>>> import numpy as np
>>> from numpy import linalg as LA
>>> np.set_printoptions(suppress=True, linewidth=140)
>>> def tidy(a):
...     return np.round(a, 1) + 0
... 
>>> A = np.load("block9.npy")
>>> A
array([[ -1,   3,   0,  -4,  12,   0],
       [ -2,  -4,  -3,  -8, -16, -12],
       [  1,  -2,   1,   4,  -8,   4],
       [ -4,  12,   0,  -4,  12,   0],
       [ -8, -16, -12,  -8, -16, -12],
       [  4,  -8,   4,   4,  -8,   4]])
>>> x0 = np.array([7, -9, -2, -1, -7, -5])
>>> y = A @ x0
>>> b, lr = np.zeros(6), 1 / LA.norm(A, 2) ** 2
>>> for i in range(12):
...     b -= lr * A.T @ (A @ b - y)
...     if i % 2 == 0: print(i, round(LA.norm(A @ b - y), 1))
... 
0 68.1
2 46.2
4 38.1
6 34.8
8 32.9
10 31.4
>>> tidy(b)
array([ 0.8, -7.6, -1. , -0.2, -8.7, -2.5])
>>> q, V = LA.qr(A[:, :3])[0], LA.qr(A[:, 3:])[0]
>>> s = LA.svd(q.T @ V, compute_uv=False)
>>> (s > 0.9).sum()
np.int64(0)
>>> tidy(LA.norm(q @ q.T - V @ V.T, 2))
np.float64(0.5)
>>> tidy(s)
array([0.9, 0.9, 0.9])
>>> tidy(np.degrees(np.arccos(s.clip(0, 1))))
array([31., 31., 31.])
>>> K = np.array([[1, -3, 9, -27],
...     [1, -2, 4, -8],
...     [1, -1, 1, -1],
...     [1, 0, 0, 0],
...     [1, 1, 1, 1],
...     [1, 2, 4, 8],
...     [1, 3, 9, 27],
...     [1, 4, 16, 64]])
>>> np.diff(K, axis=0)
array([[ 0,  1, -5, 19],
       [ 0,  1, -3,  7],
       [ 0,  1, -1,  1],
       [ 0,  1,  1,  1],
       [ 0,  1,  3,  7],
       [ 0,  1,  5, 19],
       [ 0,  1,  7, 37]])
>>> tidy(LA.norm(K))
np.float64(78.7)
>>> K - K[0]
array([[ 0,  0,  0,  0],
       [ 0,  1, -5, 19],
       [ 0,  2, -8, 26],
       [ 0,  3, -9, 27],
       [ 0,  4, -8, 28],
       [ 0,  5, -5, 35],
       [ 0,  6,  0, 54],
       [ 0,  7,  7, 91]])
